% ipython --no-banner

In [1]: import numpy as np

In [2]: np.set_printoptions(suppress=True, linewidth=120)

In [3]: tidy = lambda a: np.round(a, 3) + 0

In [4]: K = np.array([[4, -4, 3, 3, 4],
   ...:     [-4, -5, 5, 3, 2],
   ...:     [3, 0, 1, -3, 1],
   ...:     [-5, -4, 5, -2, 0]])

In [5]: K[0] = K[3]

In [6]: K
Out[6]: 
array([[-5, -4,  5, -2,  0],
       [-4, -5,  5,  3,  2],
       [ 3,  0,  1, -3,  1],
       [-5, -4,  5, -2,  0]])

In [7]: W1 = np.array([[2, 4, 2, 2, 0],
   ...:     [2, 0, 4, 4, 3],
   ...:     [1, 1, 5, 4, 0],
   ...:     [1, 3, 5, 4, 4],
   ...:     [5, 4, 4, 3, 0]])

In [8]: b = np.array([0, 6, 6, 8, 2])

In [9]: act = np.maximum(K @ W1 + b, 0)

In [10]: (act > 0).astype(int)
Out[10]: 
array([[0, 0, 0, 0, 0],
       [0, 1, 1, 1, 0],
       [1, 1, 1, 1, 0],
       [0, 0, 0, 0, 0]])

In [11]: np.linalg.matrix_rank(act)
Out[11]: np.int64(2)

In [12]: cent = np.array([[3, -1], [-1, -1], [0, -2], [0, 1], [-3, 3]])

In [13]: act @ cent
Out[13]: 
array([[  0,   0],
       [-12, -46],
       [ 13, -26],
       [  0,   0]])

In [14]: mat = np.load("x.npy")

In [15]: mat
Out[15]: 
array([[ 0.995,  0.008, -0.019],
       [ 1.015,  0.006, -0.008],
       [ 0.986,  0.002, -0.001],
       [ 0.99 , -0.002,  0.02 ],
       [ 1.015,  0.001,  0.002],
       [ 0.996, -0.005,  0.023],
       [ 0.996,  0.021,  0.012],
       [ 0.955,  0.036, -0.01 ],
       [ 0.988,  0.032, -0.006],
       [ 0.994,  0.   , -0.009],
       [ 2.031,  1.966,  2.01 ],
       [ 1.997,  1.998,  1.999],
       [ 2.006,  2.008,  2.007],
       [ 2.028,  2.006,  1.995],
       [ 2.01 ,  2.002,  2.019],
       [ 2.014,  1.991,  1.951],
       [ 2.031,  2.015,  2.014],
       [ 1.975,  1.981,  2.006],
       [ 1.971,  2.025,  2.003],
       [ 1.999,  1.998,  1.992],
       [ 1.995,  1.034,  0.015],
       [ 1.957,  1.029,  0.014],
       [ 1.978,  1.014,  0.015],
       [ 1.949,  0.992,  0.019],
       [ 2.02 ,  0.992, -0.025],
       [ 1.974,  1.015,  0.044],
       [ 1.987,  0.971, -0.01 ],
       [ 1.985,  1.022,  0.003],
       [ 1.983,  1.001,  0.026],
       [ 1.997,  0.986,  0.004]])

In [16]: cen = mat - mat.mean(axis=0)

In [17]: V = np.linalg.svd(cen)[2][:2]

In [18]: B = cen - cen @ V.T @ V

In [19]: np.linalg.norm(B, axis=1).round(6).argmax()
Out[19]: np.int64(7)

In [20]: d = np.linalg.norm(mat[:, None] - mat[None], axis=-1)

In [21]: print(np.unravel_index(d.round(6).argmax(), d.shape))
(np.int64(0), np.int64(16))

In [22]: np.flatnonzero(d[20] < d.mean() / 2)
Out[22]: array([20, 21, 22, 23, 24, 25, 26, 27, 28, 29])

In [23]: vec = np.array([2, 2, 2])

In [24]: target = mat @ vec

In [25]: tidy(np.linalg.lstsq(mat, target)[0])
Out[25]: array([2., 2., 2.])

In [26]: rng = np.random.default_rng(620)

In [27]: target = target + 0.05 * rng.normal(size=30)

In [28]: print(tidy(target))
[ 1.987  2.064  1.981  1.954  2.042  2.007  2.053  1.946  2.117  2.038 11.98  12.035 12.079 12.154 12.089 12.008 12.156
 11.964 12.121 12.052  6.043  6.053  6.073  6.045  6.104  6.088  5.802  6.08   6.09   5.928]

In [29]: b, *_ = np.linalg.lstsq(mat, target)

In [30]: tidy(np.linalg.norm(target - mat @ b))
Out[30]: np.float64(0.292)

In [31]: [round(float(np.linalg.norm(np.linalg.solve(mat.T @ mat + lam * np.eye(3), mat.T @ target))), 2) for lam in (0, 1, 10, 100)]
Out[31]: [3.48, 3.45, 3.24, 2.1]

In [32]: A = np.array([[8, 1, 2], [0, 3, 4], [7, 0, 5], [7, 4, 0]])

In [33]: A[-1] = A[0] + 3 * A[1]

In [34]: print(A)
[[ 8  1  2]
 [ 0  3  4]
 [ 7  0  5]
 [ 8 10 14]]

In [35]: Uu, s, VT = np.linalg.svd(A, full_matrices=False)

In [36]: tidy(s)
Out[36]: array([21.503,  7.827,  2.089])

In [37]: tidy(Uu.T @ Uu)
Out[37]: 
array([[1., 0., 0.],
       [0., 1., 0.],
       [0., 0., 1.]])

In [38]: (s > 1e-8).sum()
Out[38]: np.int64(3)

In [39]: np.allclose(Uu * s @ VT, A)
Out[39]: True

In [40]: tidy(VT @ VT.T)
Out[40]: 
array([[1., 0., 0.],
       [0., 1., 0.],
       [0., 0., 1.]])

In [41]: tidy(np.linalg.norm(A[0] - A[3]))
Out[41]: np.float64(15.0)

In [42]: tidy(np.linalg.norm(A, 2))
Out[42]: np.float64(21.503)

In [43]: C2 = A.T @ A

In [44]: C2
Out[44]: 
array([[177,  88, 163],
       [ 88, 110, 154],
       [163, 154, 241]])

In [45]: np.linalg.matrix_rank(C2)
Out[45]: np.int64(3)

In [46]: print(np.diag(C2))
[177 110 241]

In [47]: W0 = np.loadtxt("sample0.csv", delimiter=",")

In [48]: W0
Out[48]: 
array([[ -2.,   2.,  -3.,   0.,  -2.],
       [  0.,   2.,  -5.,   0.,   1.],
       [ -3.,   1.,  -7.,  -1.,  -1.],
       [ -4.,  -1.,  -7.,   1.,  -1.],
       [ -3.,   0.,  -6.,   0.,  -2.],
       [ -5.,  -1.,  -5.,   1.,  -2.],
       [ -8.,  -2.,  -6.,   4.,  -3.],
       [ -5.,  -3.,  -3.,   6.,  -1.],
       [ -7.,  -6.,  -4.,   5.,   1.],
       [ -7.,  -5.,  -4.,   8.,   2.],
       [ -7.,  -7.,  -4.,   8.,   2.],
       [ -9.,  -6.,  -2.,   8.,   3.],
       [-10.,  -3.,  -1.,   9.,   6.]])

In [49]: cen = W0 - W0.mean(axis=0)

In [50]: Uu, s, VT = np.linalg.svd(cen, full_matrices=False)

In [51]: print(tidy(np.abs(VT[-1])))
[0.202 0.438 0.513 0.703 0.093]

In [52]: np.searchsorted(np.cumsum(s ** 2) / (s ** 2).sum(), 0.9) + 1
Out[52]: np.int64(2)

In [53]: (np.sign(Uu[:, 0]) == np.sign(Uu[0, 0])).astype(int)
Out[53]: array([1, 1, 1, 1, 1, 1, 1, 0, 0, 0, 0, 0, 0])

In [54]: tidy(VT[0] * np.sign(VT[0, np.abs(VT[0]).argmax()]))
Out[54]: array([-0.456, -0.48 ,  0.221,  0.635,  0.332])

In [55]: tidy(s ** 2 / (s ** 2).sum())
Out[55]: array([0.802, 0.107, 0.044, 0.034, 0.013])

In [56]: O, V = np.linalg.qr(W0[:, :1])[0], np.linalg.qr(W0[:, 1:])[0]

In [57]: s = np.linalg.svd(O.T @ V, compute_uv=False)

In [58]: print((s > 0.9).sum())
1

In [59]: cent = W0[[2, 11]].astype(float)

In [60]: for _ in range(3):
    ...:     lab = np.linalg.norm(W0[:, None] - cent, axis=-1).argmin(axis=1)
    ...:     cent = np.array([W0[lab == j].mean(axis=0) for j in range(2)])
    ...: 

In [61]: print(lab)
[0 0 0 0 0 0 0 1 1 1 1 1 1]

In [62]: np.bincount(lab)
Out[62]: array([7, 6])

In [63]: P = W0 @ np.linalg.solve(W0.T @ W0, W0.T)

In [64]: tidy(np.linalg.eigvalsh(P))
Out[64]: array([0., 0., 0., 0., 0., 0., 0., 0., 1., 1., 1., 1., 1.])

In [65]: np.trace(P)
Out[65]: np.float64(5.0)

In [66]: M = np.array([[0, 1, 0, 0, -2, 0],
    ...:     [0, 0, 0, 0, -1, 0],
    ...:     [-3, 0, 0, -2, 0, 0],
    ...:     [0, -1, 0, 0, 0, 0],
    ...:     [-1, 1, 0, 1, 0, 0]])

In [67]: # rank 4

In [68]: Uu, s, VT = np.linalg.svd(M, full_matrices=False)

In [69]: tidy(Uu.T @ Uu)
Out[69]: 
array([[1., 0., 0., 0., 0.],
       [0., 1., 0., 0., 0.],
       [0., 0., 1., 0., 0.],
       [0., 0., 0., 1., 0.],
       [0., 0., 0., 0., 1.]])

In [70]: tidy(s / s[0])
Out[70]: array([1.   , 0.697, 0.473, 0.217, 0.   ])

In [71]: np.allclose(Uu * s @ VT, M)
Out[71]: True

In [72]: np.abs(Uu[:, 0]).round(6).argmax()
Out[72]: np.int64(2)

In [73]: np.linalg.matrix_rank(M)
Out[73]: np.int64(4)

In [74]: np.count_nonzero(M)
Out[74]: np.int64(9)

In [75]: np.unravel_index(np.abs(M).argmax(), M.shape)
Out[75]: (np.int64(2), np.int64(0))

In [76]: M - M[0]
Out[76]: 
array([[ 0,  0,  0,  0,  0,  0],
       [ 0, -1,  0,  0,  1,  0],
       [-3, -1,  0, -2,  2,  0],
       [ 0, -2,  0,  0,  2,  0],
       [-1,  0,  0,  1,  2,  0]])

In [77]: np.abs(M).max()
Out[77]: np.int64(3)

In [78]: M.shape
Out[78]: (5, 6)

In [79]: vec = np.array([3, 0, 3, 6, 2, 8])

In [80]: h = np.maximum(M @ vec, 0)

In [81]: M * (h > 1e-9)[:, None]
Out[81]: 
array([[ 0,  0,  0,  0,  0,  0],
       [ 0,  0,  0,  0,  0,  0],
       [ 0,  0,  0,  0,  0,  0],
       [ 0,  0,  0,  0,  0,  0],
       [-1,  1,  0,  1,  0,  0]])

In [82]: print(h)
[0 0 0 0 3]

In [83]: [round(float(x), 3) for x in np.linalg.svd(M, compute_uv=False)[:3]]
Out[83]: [3.62, 2.521, 1.71]

In [84]: O, _ = np.linalg.qr(np.array([[2.3, 1.6, -1.1, -0.1, -0.1, 1.1],
    ...:     [-0.5, 1.1, 1.1, -2.5, 0.0, 1.0],
    ...:     [-1.1, -0.3, -1.3, 1.3, -0.7, -1.0],
    ...:     [0.0, 0.3, 0.0, 0.7, 0.5, -0.1],
    ...:     [1.9, -0.9, 0.6, 0.1, -0.6, 1.2],
    ...:     [0.3, 1.2, -0.2, 1.6, 0.6, -0.8]]))

In [85]: V, _ = np.linalg.qr(np.array([[-0.1, -0.2, 1.3, 0.6, -0.6],
    ...:     [-0.5, 1.2, -0.8, 0.7, -0.9],
    ...:     [1.5, -1.5, -0.7, -0.2, -0.7],
    ...:     [-0.6, -0.8, 0.9, 0.0, 1.1],
    ...:     [1.2, 0.3, 0.4, -0.3, -0.2]]))

In [86]: s = 5 * 0.9 ** np.arange(5)

In [87]: m1 = O[:, :5] * s @ V[:5]

In [88]: tidy(m1)
Out[88]: 
array([[-0.692,  0.563, -0.703, -4.37 ,  0.899],
       [ 1.013,  3.723, -0.087,  0.3  , -0.65 ],
       [-3.306,  0.102,  1.11 ,  0.597, -1.317],
       [ 1.067, -0.796,  0.29 , -0.415, -0.814],
       [-0.527, -0.724, -4.077,  0.215,  1.011],
       [ 0.807, -0.196, -0.743, -1.303, -3.274]])

In [89]: B = np.array([[9, -7], [1, 1], [-6, 4], [-8, 4], [-5, 5]])

In [90]: np.linalg.matrix_rank(np.vstack([m1, B.T]))
Out[90]: np.int64(5)

In [91]: np.linalg.matrix_rank(m1 @ B)
Out[91]: np.int64(2)

In [92]: print(tidy(np.einsum("ik,kj->ji", m1, B)))
[[ 29.011  14.225 -34.496  14.45   12.218  38.317]
 [-10.385  -5.775  23.483 -12.83   -7.426 -30.399]]

In [93]: tidy(np.einsum("ij,ij->i", m1, m1))
Out[93]: array([21.193, 15.411, 14.26 ,  2.69 , 18.488, 13.658])

In [94]: tidy(m1 @ B)
Out[94]: 
array([[ 29.011, -10.385],
       [ 14.225,  -5.775],
       [-34.496,  23.483],
       [ 14.45 , -12.83 ],
       [ 12.218,  -7.426],
       [ 38.317, -30.399]])

In [95]: B = m1 + rng.integers(-2, 3, (6, 1)) @ rng.integers(-2, 3, (1, 5))

In [96]: print(tidy(B))
[[ 3.308  4.563 -4.703 -6.37   4.899]
 [ 5.013  7.723 -4.087 -1.7    3.35 ]
 [-7.306 -3.898  5.11   2.597 -5.317]
 [-2.933 -4.796  4.29   1.585 -4.814]
 [-4.527 -4.724 -0.077  2.215 -2.989]
 [-3.193 -4.196  3.257  0.697 -7.274]]

In [97]: tidy(B - m1)
Out[97]: 
array([[ 4.,  4., -4., -2.,  4.],
       [ 4.,  4., -4., -2.,  4.],
       [-4., -4.,  4.,  2., -4.],
       [-4., -4.,  4.,  2., -4.],
       [-4., -4.,  4.,  2., -4.],
       [-4., -4.,  4.,  2., -4.]])

In [98]: np.abs(B - m1).sum(axis=1)
Out[98]: array([18., 18., 18., 18., 18., 18.])

In [99]: X = np.load("layer2.npy")

In [100]: X
Out[100]: 
array([[0, 0, 0, 3, 0, 0],
       [0, 3, 1, 0, 0, 9],
       [0, 9, 3, 0, 1, 5],
       [5, 0, 0, 1, 0, 0],
       [0, 8, 1, 0, 1, 5],
       [0, 5, 8, 0, 4, 2]])

In [101]: np.abs(X).max()
Out[101]: np.int64(9)

In [102]: print(tidy(X.mean(axis=0)))
[0.833 4.167 2.167 0.667 1.    3.5  ]

In [103]: tidy(np.linalg.svd(X, compute_uv=False))
Out[103]: array([17.953,  7.829,  5.149,  4.793,  2.913,  0.641])

In [104]: print(X.shape)
(6, 6)

In [105]: np.diff(X, axis=0)
Out[105]: 
array([[ 0,  3,  1, -3,  0,  9],
       [ 0,  6,  2,  0,  1, -4],
       [ 5, -9, -3,  1, -1, -5],
       [-5,  8,  1, -1,  1,  5],
       [ 0, -3,  7,  0,  3, -3]])

In [106]: X.sum(axis=1)
Out[106]: array([ 3, 13, 18,  6, 15, 19])
